$ python -q
>>> import numpy as np
>>> from numpy import linalg as LA
>>> np.set_printoptions(suppress=True, linewidth=160)
>>> tidy = lambda a: np.round(a, 4) + 0
>>> A = np.loadtxt("test19.csv", delimiter=",")
>>> print(A)
[[   0.5018  -40.8436 -161.2036   -0.0137   60.1555 -159.7902]
 [   0.0166  -40.7707 -159.0155   -0.9197   60.1309 -160.469 ]
 [   0.4511  -39.0462 -161.1327   -0.8022   59.5998 -159.6843]
 [  -1.2566  -40.6538 -159.8119    0.4229   61.0386 -160.9922]
 [  -1.5693  -38.9275 -159.5293   -0.9282   60.5829 -160.5085]
 [   2.0143  -41.0744 -161.9821   -0.2374   59.8712 -161.7333]
 [  -0.1001  -39.5545 -160.3572   -2.1535   60.0205 -160.5996]
 [   0.4227  -39.1486 -160.3233    0.925    61.748  -158.8665]
 [   0.0555  -40.1433 -160.2875    1.1461   60.8961 -158.2996]
 [   0.3263  -38.8097 -159.0272    0.3876   60.1993 -159.8154]
 [  -0.1482  -40.454  -159.9414   -1.2788   61.2401 -160.0924]
 [   1.5404  -40.9402 -160.676    -0.5013   57.9597 -158.8997]]
>>> labels = A[:, 0] > np.median(A[:, 0])
>>> f = A[labels].mean(axis=0) - A[~labels].mean(axis=0)
>>> np.argsort(-np.abs(f).round(6), kind="stable")
array([0, 2, 4, 3, 5, 1])
>>> labels.astype(int)
array([1, 0, 1, 0, 0, 1, 0, 1, 0, 1, 0, 1])
>>> print(tidy(f))
[ 1.3764  0.1069 -0.9004  0.5782 -0.7293  0.362 ]
>>> tidy((((A - A.mean(axis=0)) @ f > 0) == labels).mean())
np.float64(0.8333)
>>> W2 = A[[6, 4]].astype(float)
>>> for _ in range(5):
...     labels = LA.norm(A[:, None] - W2, axis=-1).argmin(axis=1)
...     W2 = np.array([A[labels == j].mean(axis=0) for j in range(2)])
... 
>>> labels
array([0, 0, 0, 1, 1, 0, 0, 1, 1, 1, 0, 0])
>>> np.bincount(labels)
array([7, 5])
>>> tidy(W2)
array([[   0.6108,  -40.3834, -160.6155,   -0.8438,   59.854 , -160.1812],
       [  -0.4043,  -39.5366, -159.7958,    0.3907,   60.893 , -159.6964]])
>>> gram = np.cov(A, rowvar=False)
>>> np.argsort(-A.std(axis=0).round(6), kind="stable")
array([0, 5, 4, 3, 2, 1])
>>> print(np.argwhere(np.triu(np.abs(np.corrcoef(A.T)) > 0.8, 1)))
[]
>>> tidy(A.std(axis=0))
array([0.9497, 0.836 , 0.8518, 0.9187, 0.9241, 0.9307])
>>> gram.shape
(6, 6)
>>> B = np.array([[2, 3, 0], [3, 2, 3], [0, 1, 1], [3, 3, 2], [0, 0, 1], [3, 0, 3]])
>>> print(LA.matrix_rank(A @ B))
3
>>> LA.matrix_rank(np.vstack([A, B.T]))
np.int64(6)
>>> E = np.load("layer13.npy")
>>> E
array([[ 3.0311, -5.0025, -1.9438,  0.9489, -1.0122, -0.9282, -1.0312],
       [ 1.9906, -1.1148,  0.1907, -3.1525, -0.0166,  2.0123, -0.0225],
       [ 4.863 , -4.1451, -4.1383, -2.1141,  1.0671, -5.0608, -0.9679],
       [-0.0904, -1.1321,  0.9903, -0.0488, -0.9605,  2.8101,  0.1185],
       [ 0.8374,  0.0332, -1.0289, -0.9476,  0.9682, -1.9149, -0.1053],
       [-2.1855,  0.863 , -1.0558,  3.9515, -5.0084, -0.7468, -2.0718]])
>>> left, sigma, Vt = LA.svd(E)
>>> print(np.argmax(sigma[:-1] / (sigma[1:] + 1e-6)) + 1)
4
>>> tidy(sigma)
array([11.3302,  7.6738,  5.3181,  2.4781,  0.2344,  0.1031])
>>> B = left[:, :4] @ np.diag(sigma[:4]) @ Vt[:4]
>>> print(tidy(np.abs(E - B).max()))
0.1276
>>> LA.matrix_rank(E, rtol=0.05)
np.int64(4)
>>> tidy(LA.norm(E - B, 2)), tidy(sigma[4])
(np.float64(0.2344), np.float64(0.2344))
>>> LA.matrix_rank(B)
np.int64(4)
>>> J = np.loadtxt("run9.csv", delimiter=",")
>>> tidy(J)
array([[ 0.9419, -0.1355, -0.1355,  0.1742, -0.2129,  0.0194],
       [-0.1355,  0.6839, -0.3161,  0.4065, -0.4968,  0.0452],
       [-0.1355, -0.3161,  0.6839,  0.4065, -0.4968,  0.0452],
       [ 0.1742,  0.4065,  0.4065,  0.4774,  0.6387, -0.0581],
       [-0.2129, -0.4968, -0.4968,  0.6387,  0.2194,  0.071 ],
       [ 0.0194,  0.0452,  0.0452, -0.0581,  0.071 ,  0.9935]])
>>> print([round(float(LA.det(J[:i, :i])), 2) + 0 for i in range(1, 7)])
[0.94, 0.63, 0.31, -0.21, -0.99, -1.0]
>>> np.all(LA.eigvalsh(J) > 0)
np.False_
>>> B = np.array([[3, 0, 0, 1, 2, 2, 1, 1],
...     [0, 0, 3, 0, 3, 2, 0, 1],
...     [0, 0, 1, 0, 0, 1, 0, 0],
...     [2, 3, 0, 0, 2, 1, 1, 1],
...     [1, 2, 1, 0, 2, 3, 2, 3],
...     [2, 2, 2, 1, 3, 0, 3, 0],
...     [1, 1, 0, 3, 2, 1, 2, 0],
...     [1, 3, 2, 0, 2, 1, 0, 3]])
>>> W2 = np.array([[2]])
>>> F = np.block([[B, np.array([[0], [4], [2], [2], [5], [3], [2], [2]])], [np.zeros((1, 8)), W2]])
>>> F
array([[3., 0., 0., 1., 2., 2., 1., 1., 0.],
       [0., 0., 3., 0., 3., 2., 0., 1., 4.],
       [0., 0., 1., 0., 0., 1., 0., 0., 2.],
       [2., 3., 0., 0., 2., 1., 1., 1., 2.],
       [1., 2., 1., 0., 2., 3., 2., 3., 5.],
       [2., 2., 2., 1., 3., 0., 3., 0., 3.],
       [1., 1., 0., 3., 2., 1., 2., 0., 2.],
       [1., 3., 2., 0., 2., 1., 0., 3., 2.],
       [0., 0., 0., 0., 0., 0., 0., 0., 2.]])
>>> left, sigma, Vt = LA.svd(F, full_matrices=False)
>>> print(tidy(left.T @ left))
[[1. 0. 0. 0. 0. 0. 0. 0. 0.]
 [0. 1. 0. 0. 0. 0. 0. 0. 0.]
 [0. 0. 1. 0. 0. 0. 0. 0. 0.]
 [0. 0. 0. 1. 0. 0. 0. 0. 0.]
 [0. 0. 0. 0. 1. 0. 0. 0. 0.]
 [0. 0. 0. 0. 0. 1. 0. 0. 0.]
 [0. 0. 0. 0. 0. 0. 1. 0. 0.]
 [0. 0. 0. 0. 0. 0. 0. 1. 0.]
 [0. 0. 0. 0. 0. 0. 0. 0. 1.]]
>>> tidy(np.cumsum(sigma ** 2) / np.sum(sigma ** 2))
array([0.728 , 0.8304, 0.8959, 0.9381, 0.9722, 0.9875, 0.9949, 0.9981, 1.    ])
>>> np.allclose(left * sigma @ Vt, F)
True
>>> print(tidy(np.abs(Vt[0])))
[0.2461 0.317  0.2549 0.1098 0.4381 0.2923 0.2553 0.2707 0.5882]
>>> tidy(Vt @ Vt.T)
array([[1., 0., 0., 0., 0., 0., 0., 0., 0.],
       [0., 1., 0., 0., 0., 0., 0., 0., 0.],
       [0., 0., 1., 0., 0., 0., 0., 0., 0.],
       [0., 0., 0., 1., 0., 0., 0., 0., 0.],
       [0., 0., 0., 0., 1., 0., 0., 0., 0.],
       [0., 0., 0., 0., 0., 1., 0., 0., 0.],
       [0., 0., 0., 0., 0., 0., 1., 0., 0.],
       [0., 0., 0., 0., 0., 0., 0., 1., 0.],
       [0., 0., 0., 0., 0., 0., 0., 0., 1.]])
>>> print(np.abs(left[:, 0]).round(6).argmax())
4
>>> tidy(left.T @ F @ Vt.T)
array([[13.3822,  0.    ,  0.    ,  0.    ,  0.    ,  0.    ,  0.    ,  0.    ,  0.    ],
       [ 0.    ,  5.0199,  0.    ,  0.    ,  0.    ,  0.    ,  0.    ,  0.    ,  0.    ],
       [ 0.    ,  0.    ,  4.0136,  0.    ,  0.    ,  0.    ,  0.    ,  0.    ,  0.    ],
       [ 0.    ,  0.    ,  0.    ,  3.2203,  0.    ,  0.    ,  0.    ,  0.    ,  0.    ],
       [ 0.    ,  0.    ,  0.    ,  0.    ,  2.8994,  0.    ,  0.    ,  0.    ,  0.    ],
       [ 0.    ,  0.    ,  0.    ,  0.    ,  0.    ,  1.937 ,  0.    ,  0.    ,  0.    ],
       [ 0.    ,  0.    ,  0.    ,  0.    ,  0.    ,  0.    ,  1.3509,  0.    ,  0.    ],
       [ 0.    ,  0.    ,  0.    ,  0.    ,  0.    ,  0.    ,  0.    ,  0.8823,  0.    ],
       [ 0.    ,  0.    ,  0.    ,  0.    ,  0.    ,  0.    ,  0.    ,  0.    ,  0.6896]])
>>> print(F.shape)
(9, 9)
>>> print(np.abs(F).max())
5.0
>>> tidy(LA.svd(F, compute_uv=False))
array([13.3822,  5.0199,  4.0136,  3.2203,  2.8994,  1.937 ,  1.3509,  0.8823,  0.6896])
>>> np.diff(F, axis=0)
array([[-3.,  0.,  3., -1.,  1.,  0., -1.,  0.,  4.],
       [ 0.,  0., -2.,  0., -3., -1.,  0., -1., -2.],
       [ 2.,  3., -1.,  0.,  2.,  0.,  1.,  1.,  0.],
       [-1., -1.,  1.,  0.,  0.,  2.,  1.,  2.,  3.],
       [ 1.,  0.,  1.,  1.,  1., -3.,  1., -3., -2.],
       [-1., -1., -2.,  2., -1.,  1., -1.,  0., -1.],
       [ 0.,  2.,  2., -3.,  0.,  0., -2.,  3.,  0.],
       [-1., -3., -2.,  0., -2., -1.,  0., -3.,  0.]])
>>> data = np.loadtxt("data.csv", delimiter=",")
>>> data
array([[ 1., -1., -1.,  1.,  1., -1., -1.,  1.],
       [ 1., -1.,  1., -1., -1.,  1., -1.,  1.],
       [ 1.,  1.,  1.,  1.,  1.,  1.,  1.,  1.]])
>>> B = np.array([[1, 0], [3, 0], [1, 2], [3, 2], [0, 1], [3, 1], [1, 1], [3, 0]])
>>> B.T @ data.T
array([[-1.,  1., 15.],
       [-1., -1.,  7.]])
>>> data @ B
array([[-1., -1.],
       [ 1., -1.],
       [15.,  7.]])
>>> LA.matrix_rank(data @ B)
np.int64(2)
>>> tidy(LA.norm(data[1], 1)), tidy(LA.norm(data[1], np.inf))
(np.float64(8.0), np.float64(1.0))
>>> tidy(LA.norm(data, 1)), tidy(LA.norm(data, np.inf))
(np.float64(3.0), np.float64(8.0))
>>> tidy(LA.norm(data, axis=0))
array([1.7321, 1.7321, 1.7321, 1.7321, 1.7321, 1.7321, 1.7321, 1.7321])
>>> t3 = np.stack([E, 2 * E, E[::-1]])
>>> LA.matrix_rank(t3.reshape(3, -1))
np.int64(2)
>>> print(tidy(LA.norm(t3, axis=(1, 2))))
[14.8912 29.7824 14.8912]
>>> left, sigma, Vt = LA.svd(data, full_matrices=False)
>>> tidy(Vt @ Vt.T)
array([[1., 0., 0.],
       [0., 1., 0.],
       [0., 0., 1.]])
>>> (sigma > 1e-8).sum()
np.int64(3)
>>> tidy(sigma)
array([2.8284, 2.8284, 2.8284])
>>> np.allclose(left * sigma @ Vt, data)
True
>>> tidy(np.sqrt((sigma ** 2).sum())), tidy(LA.norm(data))
(np.float64(4.899), np.float64(4.899))
>>> M = np.loadtxt("block14.csv", delimiter=",")
>>> M
array([[11.,  0.,  1.,  0.],
       [20., 11., 10., 10.],
       [26., 17., 18., 14.],
       [14.,  7.,  0.,  7.],
       [ 0.,  0.,  0.,  0.],
       [ 0.,  6.,  0.,  4.],
       [14.,  7., 12.,  7.],
       [ 5.,  4.,  9.,  4.],
       [29., 28., 31., 20.],
       [ 0.,  0.,  0.,  0.],
       [ 5.,  2.,  5.,  3.],
       [20.,  3.,  4.,  6.],
       [ 5.,  0.,  0.,  2.],
       [20., 13., 20., 11.],
       [ 0.,  0.,  0.,  0.],
       [ 0.,  0.,  0.,  0.],
       [20., 13., 18., 11.],
       [11., 16., 13., 11.],
       [14.,  3.,  0.,  5.],
       [14.,  1.,  2.,  4.],
       [11.,  0.,  0.,  2.],
       [ 0.,  0.,  0.,  0.]])
>>> proj = M @ LA.solve(M.T @ M, M.T)
>>> tidy(np.trace(proj))
np.float64(4.0)
>>> print(np.allclose(proj @ proj, proj))
True
>>> m1 = np.loadtxt("out12.csv", delimiter=",")
>>> print(m1)
[[ 13.  14.   5.  -8.   2.   1.   1.   9.   7.]
 [ 14.  17.  10. -14.   6.   8.   8.   7.   6.]
 [  5.  10.  13. -16.  10.  17.  17.  -3.  -1.]
 [ -8. -14. -16.  20. -12. -20. -20.   2.   0.]
 [  2.   6.  10. -12.   8.  14.  14.  -4.  -2.]
 [  1.   8.  17. -20.  14.  25.  25.  -9.  -5.]
 [  1.   8.  17. -20.  14.  25.  25.  -9.  -5.]
 [  9.   7.  -3.   2.  -4.  -9.  -9.  10.   7.]
 [  7.   6.  -1.   0.  -2.  -5.  -5.   7.   5.]]
>>> evals, V = LA.eigh(m1)
>>> tidy(evals.sum()), np.trace(m1)
(np.float64(136.0), np.float64(136.0))
>>> tidy(V @ np.diag(evals) @ V.T)
array([[ 13.,  14.,   5.,  -8.,   2.,   1.,   1.,   9.,   7.],
       [ 14.,  17.,  10., -14.,   6.,   8.,   8.,   7.,   6.],
       [  5.,  10.,  13., -16.,  10.,  17.,  17.,  -3.,  -1.],
       [ -8., -14., -16.,  20., -12., -20., -20.,   2.,   0.],
       [  2.,   6.,  10., -12.,   8.,  14.,  14.,  -4.,  -2.],
       [  1.,   8.,  17., -20.,  14.,  25.,  25.,  -9.,  -5.],
       [  1.,   8.,  17., -20.,  14.,  25.,  25.,  -9.,  -5.],
       [  9.,   7.,  -3.,   2.,  -4.,  -9.,  -9.,  10.,   7.],
       [  7.,   6.,  -1.,   0.,  -2.,  -5.,  -5.,   7.,   5.]])
>>> (evals > 1e-8).sum(), (evals < -1e-8).sum()
(np.int64(2), np.int64(0))
>>> tidy(evals)
array([ 0.    ,  0.    ,  0.    ,  0.    ,  0.    ,  0.    ,  0.    , 40.3414, 95.6586])
>>> tidy(np.abs(V[:, -1]))
array([0.1113, 0.255 , 0.3672, 0.447 , 0.2875, 0.4952, 0.4952, 0.1122, 0.0482])
>>> print(tidy(LA.eigvalsh(m1 @ m1)))
[   0.        0.        0.        0.        0.        0.        0.     1627.4259 9150.5741]
>>> tidy(V.T @ m1 @ V)
array([[ 0.    ,  0.    ,  0.    ,  0.    ,  0.    ,  0.    ,  0.    ,  0.    ,  0.    ],
       [ 0.    ,  0.    ,  0.    ,  0.    ,  0.    ,  0.    ,  0.    ,  0.    ,  0.    ],
       [ 0.    ,  0.    ,  0.    ,  0.    ,  0.    ,  0.    ,  0.    ,  0.    ,  0.    ],
       [ 0.    ,  0.    ,  0.    ,  0.    ,  0.    ,  0.    ,  0.    ,  0.    ,  0.    ],
       [ 0.    ,  0.    ,  0.    ,  0.    ,  0.    ,  0.    ,  0.    ,  0.    ,  0.    ],
       [ 0.    ,  0.    ,  0.    ,  0.    ,  0.    ,  0.    ,  0.    ,  0.    ,  0.    ],
       [ 0.    ,  0.    ,  0.    ,  0.    ,  0.    ,  0.    ,  0.    ,  0.    ,  0.    ],
       [ 0.    ,  0.    ,  0.    ,  0.    ,  0.    ,  0.    ,  0.    , 40.3414,  0.    ],
       [ 0.    ,  0.    ,  0.    ,  0.    ,  0.    ,  0.    ,  0.    ,  0.    , 95.6586]])
>>> print(tidy(LA.eigvalsh(m1 + 5 * np.eye(9))))
[  5.       5.       5.       5.       5.       5.       5.      45.3414 100.6586]
